$ ipython --no-banner

In [1]: import numpy as np

In [2]: np.set_printoptions(precision=2, suppress=True, linewidth=140, sign=" ")

In [3]: E = np.array([[24.83, -13.24, -27.15],
   ...:     [1.93, -7.24, 13.08],
   ...:     [-30.77, 0.84, -8.58],
   ...:     [-1.48, -2.95, 9.33],
   ...:     [7.26, -7.65, 12.12],
   ...:     [6.97, -1.28, 14.62],
   ...:     [7.4, 4.54, 15.18],
   ...:     [-0.38, 6.01, -6.92],
   ...:     [-5.48, -1.25, 5.62],
   ...:     [-5.91, -2.33, 14.91],
   ...:     [9.51, 8.1, -5.62],
   ...:     [10.52, 10.06, -0.94],
   ...:     [7.74, -6.65, -15.45],
   ...:     [-11.1, -8.16, -9.69]])

In [4]: P = E @ np.linalg.solve(E.T @ E, E.T)

In [5]: np.allclose(P @ P, P)
Out[5]: True

In [6]: np.round(np.linalg.eigvalsh(P), 2) + 0
Out[6]: array([ 0.,  0.,  0.,  0.,  0.,  0.,  0.,  0.,  0.,  0.,  0.,  1.,  1.,  1.])

In [7]: np.linalg.matrix_rank(np.eye(14) - P)
Out[7]: np.int64(11)

In [8]: P @ E[:, 1]
Out[8]: array([-13.24,  -7.24,   0.84,  -2.95,  -7.65,  -1.28,   4.54,   6.01,  -1.25,  -2.33,   8.1 ,  10.06,  -6.65,  -8.16])

In [9]: Xc = E - E.mean(axis=0)

In [10]: V = np.linalg.svd(Xc)[2][:2]

In [11]: other = Xc - Xc @ V.T @ V

In [12]: other.std(axis=0)
Out[12]: array([ 0.33,  6.3 ,  0.83])

In [13]: np.diag(V.T @ V)
Out[13]: array([ 1.  ,  0.02,  0.98])

In [14]: np.round(np.cov(Xc @ V.T, rowvar=False), 2) + 0
Out[14]: 
array([[ 198.81,    0.  ],
       [   0.  ,  147.41]])

In [15]: (Xc @ V.T).std(axis=0)
Out[15]: array([ 13.59,  11.7 ])

In [16]: u, r1 = E[12], E[2]

In [17]: np.round(u @ r1, 2)
Out[17]: np.float64(-111.18)

In [18]: round(u @ u, 2)
Out[18]: np.float64(342.83)

In [19]: pr = (u @ r1) / (u @ u) * u

In [20]: np.outer(u, r1)
Out[20]: 
array([[-238.16,    6.5 ,  -66.41],
       [ 204.62,   -5.59,   57.06],
       [ 475.4 ,  -12.98,  132.56]])

In [21]: pr
Out[21]: array([-2.51,  2.16,  5.01])

In [22]: round(float((r1 - pr) @ u), 2)
Out[22]: -0.0

In [23]: np.linalg.matrix_rank(np.outer(u, r1))
Out[23]: np.int64(1)

In [24]: W0 = np.loadtxt("block0.csv", delimiter=",")

In [25]: W0
Out[25]: 
array([[-2.,  2.,  2.,  0.,  2.,  0., -1., -2.,  0.,  1.],
       [ 1., -2.,  2.,  2.,  0.,  2.,  0., -1., -2.,  0.],
       [ 0.,  1., -2.,  2.,  2.,  0.,  2.,  0., -1., -2.],
       [-2.,  0.,  1., -2.,  2.,  2.,  0.,  2.,  0., -1.],
       [-1., -2.,  0.,  1., -2.,  2.,  2.,  0.,  2.,  0.],
       [ 0., -1., -2.,  0.,  1., -2.,  2.,  2.,  0.,  2.],
       [ 2.,  0., -1., -2.,  0.,  1., -2.,  2.,  2.,  0.],
       [ 0.,  2.,  0., -1., -2.,  0.,  1., -2.,  2.,  2.],
       [ 2.,  0.,  2.,  0., -1., -2.,  0.,  1., -2.,  2.],
       [ 2.,  2.,  0.,  2.,  0., -1., -2.,  0.,  1., -2.]])

In [26]: x = np.array([1, 0, 2, 1, -1, 1, 1, -2, -2, 0])

In [27]: a = np.maximum(W0 @ x, 0)

In [28]: np.maximum(W0 @ (3 * x), 0)
Out[28]: array([  9.,  45.,   0.,   0.,   6.,   0.,   0.,   6.,  21.,   0.])

In [29]: np.tanh(W0 @ x)
Out[29]: array([ 1.  ,  1.  ,  0.  , -1.  ,  0.96, -1.  , -1.  ,  0.96,  1.  , -0.76])

In [30]: a
Out[30]: array([  3.,  15.,   0.,   0.,   2.,   0.,   0.,   2.,   7.,   0.])

In [31]: np.flatnonzero(a > 1e-9)
Out[31]: array([ 0,  1,  4,  7,  8])

In [32]: left, s, Vt = np.linalg.svd(W0)

In [33]: V = Vt[:(s > 1e-8).sum()]

In [34]: rng = np.random.default_rng(34)

In [35]: x = W0[5] + 4 * W0[6] + rng.integers(2) * np.eye(10)[8]

In [36]: x
Out[36]: array([ 8., -1., -6., -8.,  1.,  2., -6., 10.,  8.,  2.])

In [37]: np.linalg.matrix_rank(np.vstack([W0, x]))
Out[37]: np.int64(9)

In [38]: np.diag(V.T @ V)
Out[38]: array([ 0.9,  0.9,  0.9,  0.9,  0.9,  0.9,  0.9,  0.9,  0.9,  0.9])

In [39]: np.allclose(V.T @ V @ x, x)
Out[39]: True

In [40]: theta = np.radians(72)

In [41]: r_ = np.eye(10)

In [42]: r_[1, 1] = r_[6, 6] = np.cos(theta)

In [43]: r_[1, 6], r_[6, 1] = -np.sin(theta), np.sin(theta)

In [44]: r_
Out[44]: 
array([[ 1.  ,  0.  ,  0.  ,  0.  ,  0.  ,  0.  ,  0.  ,  0.  ,  0.  ,  0.  ],
       [ 0.  ,  0.31,  0.  ,  0.  ,  0.  ,  0.  , -0.95,  0.  ,  0.  ,  0.  ],
       [ 0.  ,  0.  ,  1.  ,  0.  ,  0.  ,  0.  ,  0.  ,  0.  ,  0.  ,  0.  ],
       [ 0.  ,  0.  ,  0.  ,  1.  ,  0.  ,  0.  ,  0.  ,  0.  ,  0.  ,  0.  ],
       [ 0.  ,  0.  ,  0.  ,  0.  ,  1.  ,  0.  ,  0.  ,  0.  ,  0.  ,  0.  ],
       [ 0.  ,  0.  ,  0.  ,  0.  ,  0.  ,  1.  ,  0.  ,  0.  ,  0.  ,  0.  ],
       [ 0.  ,  0.95,  0.  ,  0.  ,  0.  ,  0.  ,  0.31,  0.  ,  0.  ,  0.  ],
       [ 0.  ,  0.  ,  0.  ,  0.  ,  0.  ,  0.  ,  0.  ,  1.  ,  0.  ,  0.  ],
       [ 0.  ,  0.  ,  0.  ,  0.  ,  0.  ,  0.  ,  0.  ,  0.  ,  1.  ,  0.  ],
       [ 0.  ,  0.  ,  0.  ,  0.  ,  0.  ,  0.  ,  0.  ,  0.  ,  0.  ,  1.  ]])

In [45]: other = W0 @ r_.T

In [46]: np.allclose(np.linalg.norm(W0, axis=1), np.linalg.norm(other, axis=1))
Out[46]: True

In [47]: other
Out[47]: 
array([[-2.  ,  1.57,  2.  ,  0.  ,  2.  ,  0.  ,  1.59, -2.  ,  0.  ,  1.  ],
       [ 1.  , -0.62,  2.  ,  2.  ,  0.  ,  2.  , -1.9 , -1.  , -2.  ,  0.  ],
       [ 0.  , -1.59, -2.  ,  2.  ,  2.  ,  0.  ,  1.57,  0.  , -1.  , -2.  ],
       [-2.  ,  0.  ,  1.  , -2.  ,  2.  ,  2.  ,  0.  ,  2.  ,  0.  , -1.  ],
       [-1.  , -2.52,  0.  ,  1.  , -2.  ,  2.  , -1.28,  0.  ,  2.  ,  0.  ],
       [ 0.  , -2.21, -2.  ,  0.  ,  1.  , -2.  , -0.33,  2.  ,  0.  ,  2.  ],
       [ 2.  ,  1.9 , -1.  , -2.  ,  0.  ,  1.  , -0.62,  2.  ,  2.  ,  0.  ],
       [ 0.  , -0.33,  0.  , -1.  , -2.  ,  0.  ,  2.21, -2.  ,  2.  ,  2.  ],
       [ 2.  ,  0.  ,  2.  ,  0.  , -1.  , -2.  ,  0.  ,  1.  , -2.  ,  2.  ],
       [ 2.  ,  2.52,  0.  ,  2.  ,  0.  , -1.  ,  1.28,  0.  ,  1.  , -2.  ]])

In [48]: np.allclose(W0 @ W0.T, other @ other.T)
Out[48]: True

In [49]: F = np.eye(4, dtype=int)[rng.permutation(4)]

In [50]: F
Out[50]: 
array([[ 0,  0,  0,  1],
       [ 1,  0,  0,  0],
       [ 0,  1,  0,  0],
       [ 0,  0,  1,  0]])

In [51]: F.sum(axis=1)
Out[51]: array([ 1,  1,  1,  1])

In [52]: pr = np.eye(4)[1]

In [53]: for _ in range(5):
    ...:     pr = pr @ F
    ...:     print(pr.round(2))
    ...: 
[ 1.  0.  0.  0.]
[ 0.  0.  0.  1.]
[ 0.  0.  1.  0.]
[ 0.  1.  0.  0.]
[ 1.  0.  0.  0.]

In [54]: P = np.triu(np.array([[1, 3, 0, 1], [4, 0, 5, 4], [5, 2, 4, 4], [3, 4, 0, 2]]), 1) + np.eye(4)

In [55]: other = P @ F @ np.linalg.inv(P)

In [56]: np.trace(other), np.trace(F)
Out[56]: (np.float64(0.0), np.int64(0))

In [57]: np.linalg.matrix_rank(other)
Out[57]: np.int64(4)

In [58]: round(np.linalg.det(other), 2)
Out[58]: np.float64(-1.0)

In [59]: x = np.array([0, 0, 3, -5])

In [60]: rhs = F @ x

In [61]: rhs
Out[61]: array([-5,  0,  0,  3])

In [62]: np.linalg.solve(F.T, F[1])
Out[62]: array([ 0.,  1.,  0.,  0.])

In [63]: def softmax(z):
    ...:     e = np.exp(z - z.max(axis=-1, keepdims=True))
    ...:     return e / e.sum(axis=-1, keepdims=True)
    ...: 

In [64]: softmax(F[3] + -2)
Out[64]: array([ 0.17,  0.17,  0.48,  0.17])

In [65]: softmax(F).sum(axis=1)
Out[65]: array([ 1.,  1.,  1.,  1.])

In [66]: S = F @ F.T / np.sqrt(4)

In [67]: softmax(S).round(6).argmax(axis=1)
Out[67]: array([ 0,  1,  2,  3])

In [68]: K = np.loadtxt("sample5.csv", delimiter=",")

In [69]: K
Out[69]: 
array([[ 0.9 , -1.95,  0.5 , -3.4 ,  1.9 ],
       [-0.1 , -2.38, -0.7 ,  0.  ,  2.5 ],
       [-0.7 ,  0.19, -1.6 ,  0.5 , -0.2 ],
       [ 1.  ,  1.51,  0.7 , -0.1 , -1.5 ],
       [ 0.6 ,  0.55, -1.  ,  0.9 , -0.5 ],
       [ 0.6 ,  0.25, -0.1 ,  0.2 , -0.3 ],
       [-1.7 ,  1.67, -0.3 ,  0.4 , -1.7 ],
       [-1.7 ,  1.4 ,  0.7 , -0.8 , -1.3 ],
       [-1.2 , -1.06,  0.3 ,  0.3 ,  1.1 ],
       [ 0.8 ,  2.29, -1.2 , -1.5 , -2.2 ],
       [ 2.  , -0.82,  0.9 ,  0.1 ,  0.9 ],
       [ 0.7 ,  0.64, -0.8 , -1.1 , -0.6 ],
       [ 0.  ,  0.89, -1.5 ,  0.1 , -0.9 ],
       [ 0.4 ,  0.05,  1.2 ,  0.  , -0.1 ],
       [ 1.7 , -1.48,  0.  ,  0.2 ,  1.5 ],
       [-0.6 ,  0.71,  0.8 , -1.1 , -0.7 ],
       [-1.4 ,  0.49, -0.9 ,  0.2 , -0.5 ],
       [ 0.9 , -0.45, -0.4 , -0.7 ,  0.4 ],
       [-1.5 ,  0.39,  0.4 , -0.7 , -0.3 ],
       [ 0.1 ,  0.95,  0.2 ,  0.9 , -1.1 ],
       [ 0.  ,  0.11, -1.3 ,  0.8 , -0.1 ],
       [ 1.8 , -2.53, -0.2 , -0.2 ,  2.5 ],
       [-0.4 , -3.74, -1.2 ,  1.5 ,  3.9 ],
       [-0.3 ,  0.86, -1.6 ,  0.  , -0.9 ],
       [-0.2 ,  1.39,  0.9 ,  0.1 , -1.4 ],
       [ 0.5 ,  1.37, -0.9 ,  0.7 , -1.4 ],
       [-1.4 , -0.74, -0.4 , -1.1 ,  0.8 ],
       [-1.2 , -1.21,  0.  ,  0.6 ,  1.3 ],
       [ 0.5 , -0.56, -0.1 ,  0.5 ,  0.5 ],
       [-1.4 ,  1.3 , -0.5 , -1.2 , -1.3 ],
       [ 0.4 ,  0.5 ,  1.5 ,  1.9 , -0.5 ],
       [ 1.7 ,  0.28, -0.8 ,  0.3 , -0.2 ],
       [ 1.6 ,  1.84, -0.8 ,  0.4 , -1.9 ],
       [ 1.  ,  3.44, -0.7 , -1.6 , -3.4 ],
       [-0.8 ,  0.59, -0.3 , -0.4 , -0.5 ],
       [ 0.6 , -0.56, -0.8 , -2.1 ,  0.6 ],
       [ 1.1 , -0.77, -1.2 ,  1.1 ,  0.8 ],
       [-1.2 , -0.48,  0.  ,  2.1 ,  0.5 ],
       [ 3.3 ,  0.82, -0.9 ,  0.6 , -0.8 ],
       [ 1.5 ,  0.45,  1.6 ,  0.1 , -0.5 ],
       [ 2.1 , -0.97,  0.4 , -0.3 ,  1.  ]])

In [70]: cent = K[[12, 15]].astype(float)

In [71]: for _ in range(6):
    ...:     labels = np.linalg.norm(K[:, None] - cent, axis=-1).argmin(axis=1)
    ...:     cent = np.array([K[labels == j].mean(axis=0) for j in range(2)])
    ...: 

In [72]: labels
Out[72]: 
array([ 1,  1,  0,  0,  0,  0,  0,  0,  1,  0,  1,  0,  0,  0,  1,  0,  0,  1,  0,  0,  0,  1,  1,  0,  0,  0,  1,  1,  1,  0,  0,  0,  0,
        0,  0,  1,  1,  1,  0,  0,  1])

In [73]: cent
Out[73]: 
array([[ 0.15,  0.96, -0.28, -0.02, -0.95],
       [ 0.41, -1.31, -0.19, -0.09,  1.35]])
